$ ipython --no-banner

In [1]: import numpy as np

In [2]: np.set_printoptions(precision=1, suppress=True, linewidth=120, sign=" ")

In [3]: arr = np.load("test14.npy")

In [4]: arr
Out[4]: 
array([[ 1., -2.,  0.,  0.,  0.,  0.,  0.,  0.,  0.,  0.,  0.],
       [-2.,  1., -2.,  0.,  0.,  0.,  0.,  0.,  0.,  0.,  0.],
       [ 0., -2.,  1., -2.,  0.,  0.,  0.,  0.,  0.,  0.,  0.],
       [ 0.,  0., -2.,  4., -2.,  0.,  0.,  0.,  0.,  0.,  0.],
       [ 0.,  0.,  0., -2.,  0., -2.,  0.,  0.,  0.,  0.,  0.],
       [ 0.,  0.,  0.,  0., -2.,  4., -2.,  0.,  0.,  0.,  0.],
       [ 0.,  0.,  0.,  0.,  0., -2.,  1., -2.,  0.,  0.,  0.],
       [ 0.,  0.,  0.,  0.,  0.,  0., -2.,  5., -2.,  0.,  0.],
       [ 0.,  0.,  0.,  0.,  0.,  0.,  0., -2.,  1., -2.,  0.],
       [ 0.,  0.,  0.,  0.,  0.,  0.,  0.,  0., -2.,  2., -2.],
       [ 0.,  0.,  0.,  0.,  0.,  0.,  0.,  0.,  0., -2.,  5.]])

In [5]: t = np.radians(180)

In [6]: R = np.eye(11)

In [7]: R[4, 4] = R[7, 7] = np.cos(t)

In [8]: R[4, 7], R[7, 4] = -np.sin(t), np.sin(t)

In [9]: R.round(1) + 0
Out[9]: 
array([[ 1.,  0.,  0.,  0.,  0.,  0.,  0.,  0.,  0.,  0.,  0.],
       [ 0.,  1.,  0.,  0.,  0.,  0.,  0.,  0.,  0.,  0.,  0.],
       [ 0.,  0.,  1.,  0.,  0.,  0.,  0.,  0.,  0.,  0.,  0.],
       [ 0.,  0.,  0.,  1.,  0.,  0.,  0.,  0.,  0.,  0.,  0.],
       [ 0.,  0.,  0.,  0., -1.,  0.,  0.,  0.,  0.,  0.,  0.],
       [ 0.,  0.,  0.,  0.,  0.,  1.,  0.,  0.,  0.,  0.,  0.],
       [ 0.,  0.,  0.,  0.,  0.,  0.,  1.,  0.,  0.,  0.,  0.],
       [ 0.,  0.,  0.,  0.,  0.,  0.,  0., -1.,  0.,  0.,  0.],
       [ 0.,  0.,  0.,  0.,  0.,  0.,  0.,  0.,  1.,  0.,  0.],
       [ 0.,  0.,  0.,  0.,  0.,  0.,  0.,  0.,  0.,  1.,  0.],
       [ 0.,  0.,  0.,  0.,  0.,  0.,  0.,  0.,  0.,  0.,  1.]])

In [10]: out = arr @ R.T

In [11]: out.round(1) + 0
Out[11]: 
array([[ 1., -2.,  0.,  0.,  0.,  0.,  0.,  0.,  0.,  0.,  0.],
       [-2.,  1., -2.,  0.,  0.,  0.,  0.,  0.,  0.,  0.,  0.],
       [ 0., -2.,  1., -2.,  0.,  0.,  0.,  0.,  0.,  0.,  0.],
       [ 0.,  0., -2.,  4.,  2.,  0.,  0.,  0.,  0.,  0.,  0.],
       [ 0.,  0.,  0., -2.,  0., -2.,  0.,  0.,  0.,  0.,  0.],
       [ 0.,  0.,  0.,  0.,  2.,  4., -2.,  0.,  0.,  0.,  0.],
       [ 0.,  0.,  0.,  0.,  0., -2.,  1.,  2.,  0.,  0.,  0.],
       [ 0.,  0.,  0.,  0.,  0.,  0., -2., -5., -2.,  0.,  0.],
       [ 0.,  0.,  0.,  0.,  0.,  0.,  0.,  2.,  1., -2.,  0.],
       [ 0.,  0.,  0.,  0.,  0.,  0.,  0.,  0., -2.,  2., -2.],
       [ 0.,  0.,  0.,  0.,  0.,  0.,  0.,  0.,  0., -2.,  5.]])

In [12]: np.allclose(arr @ arr.T, out @ out.T)
Out[12]: True

In [13]: round(np.linalg.det(R), 1), np.trace(R)
Out[13]: (np.float64(1.0), np.float64(7.0))

In [14]: np.allclose(np.linalg.norm(arr, axis=1), np.linalg.norm(out, axis=1))
Out[14]: True

In [15]: np.abs(out - arr).max(axis=0)
Out[15]: array([  0.,   0.,   0.,   0.,   4.,   0.,   0.,  10.,   0.,   0.,   0.])
